% ipython --no-banner

In [1]: import numpy as np

In [2]: np.set_printoptions(precision=1, suppress=True, linewidth=120, floatmode="fixed")

In [3]: rd = lambda a: np.round(a, 1) + 0

In [4]: X = np.array([[2, 2, 0, 2, 2, 0],
   ...:     [4, 2, 2, 4, 2, 2],
   ...:     [2, 0, 0, 2, 0, 0],
   ...:     [1, 1, 0, -2, -2, 0],
   ...:     [2, 1, 1, -4, -2, -2],
   ...:     [1, 0, 0, -2, 0, 0]])

In [5]: r0, r1 = X[0], X[5]

In [6]: r0 @ r1
Out[6]: np.int64(-2)

In [7]: r0 @ r0
Out[7]: np.int64(16)

In [8]: p = (r0 @ r1) / (r0 @ r0) * r0

In [9]: np.linalg.matrix_rank(np.outer(r0, r1))
Out[9]: np.int64(1)

In [10]: (r1 - p) @ r0
Out[10]: np.float64(0.0)

In [11]: rd(np.linalg.norm(r0 + r1) ** 2 + np.linalg.norm(r0 - r1) ** 2)
Out[11]: np.float64(42.0)

In [12]: np.outer(r0, r1)
Out[12]: 
array([[ 2,  0,  0, -4,  0,  0],
       [ 2,  0,  0, -4,  0,  0],
       [ 0,  0,  0,  0,  0,  0],
       [ 2,  0,  0, -4,  0,  0],
       [ 2,  0,  0, -4,  0,  0],
       [ 0,  0,  0,  0,  0,  0]])

In [13]: r0 = np.array([7, -9])

In [14]: np.correlate(X[1], X[3], "full")
Out[14]: array([  0,  -8, -12,  -8,  -8,  -6,  -4,   2,   6,   4,   2])

In [15]: np.polyval(r0, X[1])
Out[15]: array([19,  5,  5, 19,  5,  5])

In [16]: rd(np.linalg.norm(X, axis=1))
Out[16]: array([4.0, 6.9, 2.8, 3.2, 5.5, 2.2])

In [17]: X[0] @ X[2]
Out[17]: np.int64(8)

In [18]: rd(np.linalg.norm(X[0] - X[2]))
Out[18]: np.float64(2.8)

In [19]: rd(np.linalg.norm(X, axis=0))
Out[19]: array([5.5, 3.2, 2.2, 6.9, 4.0, 2.8])

In [20]: gram = X.T @ X

In [21]: rd(np.linalg.eigvalsh(gram)[::-1])
Out[21]: array([74.6, 33.2,  3.8,  2.5,  1.7,  1.1])

In [22]: (X @ X.T).shape
Out[22]: (6, 6)

In [23]: np.linalg.matrix_rank(gram)
Out[23]: np.int64(6)

In [24]: np.trace(gram), (X ** 2).sum()
Out[24]: (np.int64(117), np.int64(117))

In [25]: np.allclose(gram, gram.T)
Out[25]: True

In [26]: arr = np.load("w.npy")

In [27]: arr
Out[27]: 
array([[3.0, 2.0, 0.0, 0.0, 2.0, 0.0, 0.0, 0.0],
       [2.0, 3.0, 0.0, 0.0, 2.0, 0.0, 0.0, 0.0],
       [0.0, 0.0, 3.0, 2.0, 0.0, 2.0, 2.0, 2.0],
       [0.0, 0.0, 2.0, 3.0, 0.0, 2.0, 2.0, 2.0],
       [2.0, 2.0, 0.0, 0.0, 3.0, 0.0, 0.0, 0.0],
       [0.0, 0.0, 2.0, 2.0, 0.0, 3.0, 2.0, 2.0],
       [0.0, 0.0, 2.0, 2.0, 0.0, 2.0, 3.0, 2.0],
       [0.0, 0.0, 2.0, 2.0, 0.0, 2.0, 2.0, 3.0]])

In [28]: vals, evecs = np.linalg.eigh(arr)

In [29]: np.abs(evecs[:, -1]).round(6).argmax()
Out[29]: np.int64(2)

In [30]: rd(evecs @ np.diag(vals) @ evecs.T)
Out[30]: 
array([[3.0, 2.0, 0.0, 0.0, 2.0, 0.0, 0.0, 0.0],
       [2.0, 3.0, 0.0, 0.0, 2.0, 0.0, 0.0, 0.0],
       [0.0, 0.0, 3.0, 2.0, 0.0, 2.0, 2.0, 2.0],
       [0.0, 0.0, 2.0, 3.0, 0.0, 2.0, 2.0, 2.0],
       [2.0, 2.0, 0.0, 0.0, 3.0, 0.0, 0.0, 0.0],
       [0.0, 0.0, 2.0, 2.0, 0.0, 3.0, 2.0, 2.0],
       [0.0, 0.0, 2.0, 2.0, 0.0, 2.0, 3.0, 2.0],
       [0.0, 0.0, 2.0, 2.0, 0.0, 2.0, 2.0, 3.0]])

In [31]: rd(np.abs(evecs[:, -1]))
Out[31]: array([0.0, 0.0, 0.4, 0.4, 0.0, 0.4, 0.4, 0.4])

In [32]: np.unique(vals.round(6) + 0, return_counts=True)[1]
Out[32]: array([6, 1, 1])

In [33]: A2 = np.array([[2, 1], [1, 0], [2, 2], [0, 0], [2, 0], [0, 0], [0, 1], [1, 1]])

In [34]: np.einsum("ik,kj->ji", arr, A2)
Out[34]: 
array([[12.0, 11.0,  8.0,  6.0, 12.0,  6.0,  6.0,  7.0],
       [ 3.0,  2.0, 10.0,  8.0,  2.0,  8.0,  9.0,  9.0]])

In [35]: np.vstack([arr, A2.T]).shape
Out[35]: (10, 8)

In [36]: A2.T @ arr.T
Out[36]: 
array([[12.0, 11.0,  8.0,  6.0, 12.0,  6.0,  6.0,  7.0],
       [ 3.0,  2.0, 10.0,  8.0,  2.0,  8.0,  9.0,  9.0]])

In [37]: arr @ A2
Out[37]: 
array([[12.0,  3.0],
       [11.0,  2.0],
       [ 8.0, 10.0],
       [ 6.0,  8.0],
       [12.0,  2.0],
       [ 6.0,  8.0],
       [ 6.0,  9.0],
       [ 7.0,  9.0]])

In [38]: np.einsum("ij,ij->i", arr, arr)
Out[38]: array([17.0, 17.0, 25.0, 25.0, 17.0, 25.0, 25.0, 25.0])

In [39]: rng = np.random.default_rng(690)

In [40]: z = rng.permutation(8)

In [41]: z
Out[41]: array([0, 3, 6, 1, 7, 5, 4, 2])

In [42]: A2 = arr[z][:, z]

In [43]: np.trace(A2)
Out[43]: np.float64(24.0)

In [44]: A2
Out[44]: 
array([[3.0, 0.0, 0.0, 2.0, 0.0, 0.0, 2.0, 0.0],
       [0.0, 3.0, 2.0, 0.0, 2.0, 2.0, 0.0, 2.0],
       [0.0, 2.0, 3.0, 0.0, 2.0, 2.0, 0.0, 2.0],
       [2.0, 0.0, 0.0, 3.0, 0.0, 0.0, 2.0, 0.0],
       [0.0, 2.0, 2.0, 0.0, 3.0, 2.0, 0.0, 2.0],
       [0.0, 2.0, 2.0, 0.0, 2.0, 3.0, 0.0, 2.0],
       [2.0, 0.0, 0.0, 2.0, 0.0, 0.0, 3.0, 0.0],
       [0.0, 2.0, 2.0, 0.0, 2.0, 2.0, 0.0, 3.0]])

In [45]: rd(np.sort(np.abs(np.linalg.eigvals(A2))))
Out[45]: array([ 1.0,  1.0,  1.0,  1.0,  1.0,  1.0,  7.0, 11.0])

In [46]: np.diag(A2)
Out[46]: array([3.0, 3.0, 3.0, 3.0, 3.0, 3.0, 3.0, 3.0])

In [47]: vals, evecs = np.linalg.eigh(A2)

In [48]: vec = np.array([-1, 0, -1, -1, -1, 0, 3, -1])

In [49]: rd(np.linalg.eigvalsh(A2[1:, 1:]))
Out[49]: array([ 1.0,  1.0,  1.0,  1.0,  1.0,  5.0, 11.0])

In [50]: rd(evecs * np.abs(vals) @ evecs.T)
Out[50]: 
array([[3.0, 0.0, 0.0, 2.0, 0.0, 0.0, 2.0, 0.0],
       [0.0, 3.0, 2.0, 0.0, 2.0, 2.0, 0.0, 2.0],
       [0.0, 2.0, 3.0, 0.0, 2.0, 2.0, 0.0, 2.0],
       [2.0, 0.0, 0.0, 3.0, 0.0, 0.0, 2.0, 0.0],
       [0.0, 2.0, 2.0, 0.0, 3.0, 2.0, 0.0, 2.0],
       [0.0, 2.0, 2.0, 0.0, 2.0, 3.0, 0.0, 2.0],
       [2.0, 0.0, 0.0, 2.0, 0.0, 0.0, 3.0, 0.0],
       [0.0, 2.0, 2.0, 0.0, 2.0, 2.0, 0.0, 3.0]])

In [51]: (np.sign(evecs[:, -1].round(6)) == np.sign(evecs[0, -1].round(6))).astype(int)
Out[51]: array([1, 0, 0, 1, 0, 0, 1, 0])

In [52]: rd(evecs * np.sqrt(vals) @ evecs.T)
Out[52]: 
array([[1.5, 0.0, 0.0, 0.5, 0.0, 0.0, 0.5, 0.0],
       [0.0, 1.5, 0.5, 0.0, 0.5, 0.5, 0.0, 0.5],
       [0.0, 0.5, 1.5, 0.0, 0.5, 0.5, 0.0, 0.5],
       [0.5, 0.0, 0.0, 1.5, 0.0, 0.0, 0.5, 0.0],
       [0.0, 0.5, 0.5, 0.0, 1.5, 0.5, 0.0, 0.5],
       [0.0, 0.5, 0.5, 0.0, 0.5, 1.5, 0.0, 0.5],
       [0.5, 0.0, 0.0, 0.5, 0.0, 0.0, 1.5, 0.0],
       [0.0, 0.5, 0.5, 0.0, 0.5, 0.5, 0.0, 1.5]])

In [53]: r0 = np.array([2, 2, 2, 1, 0, 0, 1, 0, 0, 1, 2]) + 0.5

In [54]: K = np.outer(r0, r0) / (r0 @ r0)

In [55]: rd(K)
Out[55]: 
array([[0.2, 0.2, 0.2, 0.1, 0.0, 0.0, 0.1, 0.0, 0.0, 0.1, 0.2],
       [0.2, 0.2, 0.2, 0.1, 0.0, 0.0, 0.1, 0.0, 0.0, 0.1, 0.2],
       [0.2, 0.2, 0.2, 0.1, 0.0, 0.0, 0.1, 0.0, 0.0, 0.1, 0.2],
       [0.1, 0.1, 0.1, 0.1, 0.0, 0.0, 0.1, 0.0, 0.0, 0.1, 0.1],
       [0.0, 0.0, 0.0, 0.0, 0.0, 0.0, 0.0, 0.0, 0.0, 0.0, 0.0],
       [0.0, 0.0, 0.0, 0.0, 0.0, 0.0, 0.0, 0.0, 0.0, 0.0, 0.0],
       [0.1, 0.1, 0.1, 0.1, 0.0, 0.0, 0.1, 0.0, 0.0, 0.1, 0.1],
       [0.0, 0.0, 0.0, 0.0, 0.0, 0.0, 0.0, 0.0, 0.0, 0.0, 0.0],
       [0.0, 0.0, 0.0, 0.0, 0.0, 0.0, 0.0, 0.0, 0.0, 0.0, 0.0],
       [0.1, 0.1, 0.1, 0.1, 0.0, 0.0, 0.1, 0.0, 0.0, 0.1, 0.1],
       [0.2, 0.2, 0.2, 0.1, 0.0, 0.0, 0.1, 0.0, 0.0, 0.1, 0.2]])

In [56]: vec = np.array([0, 1, 2, 1, 1, 3, 1, 1, 0, 1, 0])

In [57]: rd(np.linalg.eigvalsh(2 * K - np.eye(11)))
Out[57]: array([-1.0, -1.0, -1.0, -1.0, -1.0, -1.0, -1.0, -1.0, -1.0, -1.0,  1.0])

In [58]: rd(K @ vec)
Out[58]: array([1.1, 1.1, 1.1, 0.7, 0.2, 0.2, 0.7, 0.2, 0.2, 0.7, 1.1])

In [59]: z = rng.permutation(11)

In [60]: z
Out[60]: array([ 2,  1,  4, 10,  3,  8,  6,  7,  5,  0,  9])

In [61]: A2 = K[z][:, z]

In [62]: rd(A2)
Out[62]: 
array([[0.2, 0.2, 0.0, 0.2, 0.1, 0.0, 0.1, 0.0, 0.0, 0.2, 0.1],
       [0.2, 0.2, 0.0, 0.2, 0.1, 0.0, 0.1, 0.0, 0.0, 0.2, 0.1],
       [0.0, 0.0, 0.0, 0.0, 0.0, 0.0, 0.0, 0.0, 0.0, 0.0, 0.0],
       [0.2, 0.2, 0.0, 0.2, 0.1, 0.0, 0.1, 0.0, 0.0, 0.2, 0.1],
       [0.1, 0.1, 0.0, 0.1, 0.1, 0.0, 0.1, 0.0, 0.0, 0.1, 0.1],
       [0.0, 0.0, 0.0, 0.0, 0.0, 0.0, 0.0, 0.0, 0.0, 0.0, 0.0],
       [0.1, 0.1, 0.0, 0.1, 0.1, 0.0, 0.1, 0.0, 0.0, 0.1, 0.1],
       [0.0, 0.0, 0.0, 0.0, 0.0, 0.0, 0.0, 0.0, 0.0, 0.0, 0.0],
       [0.0, 0.0, 0.0, 0.0, 0.0, 0.0, 0.0, 0.0, 0.0, 0.0, 0.0],
       [0.2, 0.2, 0.0, 0.2, 0.1, 0.0, 0.1, 0.0, 0.0, 0.2, 0.1],
       [0.1, 0.1, 0.0, 0.1, 0.1, 0.0, 0.1, 0.0, 0.0, 0.1, 0.1]])

In [63]: rd(np.linalg.det(A2)), rd(np.linalg.det(K[z]))
Out[63]: (np.float64(0.0), np.float64(0.0))

In [64]: rd((A2 + A2.T) / 2)
Out[64]: 
array([[0.2, 0.2, 0.0, 0.2, 0.1, 0.0, 0.1, 0.0, 0.0, 0.2, 0.1],
       [0.2, 0.2, 0.0, 0.2, 0.1, 0.0, 0.1, 0.0, 0.0, 0.2, 0.1],
       [0.0, 0.0, 0.0, 0.0, 0.0, 0.0, 0.0, 0.0, 0.0, 0.0, 0.0],
       [0.2, 0.2, 0.0, 0.2, 0.1, 0.0, 0.1, 0.0, 0.0, 0.2, 0.1],
       [0.1, 0.1, 0.0, 0.1, 0.1, 0.0, 0.1, 0.0, 0.0, 0.1, 0.1],
       [0.0, 0.0, 0.0, 0.0, 0.0, 0.0, 0.0, 0.0, 0.0, 0.0, 0.0],
       [0.1, 0.1, 0.0, 0.1, 0.1, 0.0, 0.1, 0.0, 0.0, 0.1, 0.1],
       [0.0, 0.0, 0.0, 0.0, 0.0, 0.0, 0.0, 0.0, 0.0, 0.0, 0.0],
       [0.0, 0.0, 0.0, 0.0, 0.0, 0.0, 0.0, 0.0, 0.0, 0.0, 0.0],
       [0.2, 0.2, 0.0, 0.2, 0.1, 0.0, 0.1, 0.0, 0.0, 0.2, 0.1],
       [0.1, 0.1, 0.0, 0.1, 0.1, 0.0, 0.1, 0.0, 0.0, 0.1, 0.1]])

In [65]: rd(np.abs(np.linalg.eigvals(A2)).max())
Out[65]: np.float64(1.0)

In [66]: np.linalg.determinant(A2)
Traceback (most recent call last):
  Cell In[66], line 1
    np.linalg.determinant(A2)
AttributeError: module 'numpy.linalg' has no attribute 'determinant'


In [67]: rd(np.linalg.matrix_power(A2, 4))
Out[67]: 
array([[0.2, 0.2, 0.0, 0.2, 0.1, 0.0, 0.1, 0.0, 0.0, 0.2, 0.1],
       [0.2, 0.2, 0.0, 0.2, 0.1, 0.0, 0.1, 0.0, 0.0, 0.2, 0.1],
       [0.0, 0.0, 0.0, 0.0, 0.0, 0.0, 0.0, 0.0, 0.0, 0.0, 0.0],
       [0.2, 0.2, 0.0, 0.2, 0.1, 0.0, 0.1, 0.0, 0.0, 0.2, 0.1],
       [0.1, 0.1, 0.0, 0.1, 0.1, 0.0, 0.1, 0.0, 0.0, 0.1, 0.1],
       [0.0, 0.0, 0.0, 0.0, 0.0, 0.0, 0.0, 0.0, 0.0, 0.0, 0.0],
       [0.1, 0.1, 0.0, 0.1, 0.1, 0.0, 0.1, 0.0, 0.0, 0.1, 0.1],
       [0.0, 0.0, 0.0, 0.0, 0.0, 0.0, 0.0, 0.0, 0.0, 0.0, 0.0],
       [0.0, 0.0, 0.0, 0.0, 0.0, 0.0, 0.0, 0.0, 0.0, 0.0, 0.0],
       [0.2, 0.2, 0.0, 0.2, 0.1, 0.0, 0.1, 0.0, 0.0, 0.2, 0.1],
       [0.1, 0.1, 0.0, 0.1, 0.1, 0.0, 0.1, 0.0, 0.0, 0.1, 0.1]])

In [68]: assert A2 == A2.T
Traceback (most recent call last):
  Cell In[68], line 1
    assert A2 == A2.T
ValueError: The truth value of an array with more than one element is ambiguous. Use a.any() or a.all()


In [69]: np.trace(A2)
Out[69]: np.float64(1.0)

In [70]: rd(np.linalg.det(A2))
Out[70]: np.float64(0.0)

In [71]: rd(A2 @ A2)
Out[71]: 
array([[0.2, 0.2, 0.0, 0.2, 0.1, 0.0, 0.1, 0.0, 0.0, 0.2, 0.1],
       [0.2, 0.2, 0.0, 0.2, 0.1, 0.0, 0.1, 0.0, 0.0, 0.2, 0.1],
       [0.0, 0.0, 0.0, 0.0, 0.0, 0.0, 0.0, 0.0, 0.0, 0.0, 0.0],
       [0.2, 0.2, 0.0, 0.2, 0.1, 0.0, 0.1, 0.0, 0.0, 0.2, 0.1],
       [0.1, 0.1, 0.0, 0.1, 0.1, 0.0, 0.1, 0.0, 0.0, 0.1, 0.1],
       [0.0, 0.0, 0.0, 0.0, 0.0, 0.0, 0.0, 0.0, 0.0, 0.0, 0.0],
       [0.1, 0.1, 0.0, 0.1, 0.1, 0.0, 0.1, 0.0, 0.0, 0.1, 0.1],
       [0.0, 0.0, 0.0, 0.0, 0.0, 0.0, 0.0, 0.0, 0.0, 0.0, 0.0],
       [0.0, 0.0, 0.0, 0.0, 0.0, 0.0, 0.0, 0.0, 0.0, 0.0, 0.0],
       [0.2, 0.2, 0.0, 0.2, 0.1, 0.0, 0.1, 0.0, 0.0, 0.2, 0.1],
       [0.1, 0.1, 0.0, 0.1, 0.1, 0.0, 0.1, 0.0, 0.0, 0.1, 0.1]])

In [72]: np.allclose(A2, A2.T)
Out[72]: True

In [73]: np.allclose(A2 @ A2.T, A2.T @ A2)
Out[73]: True
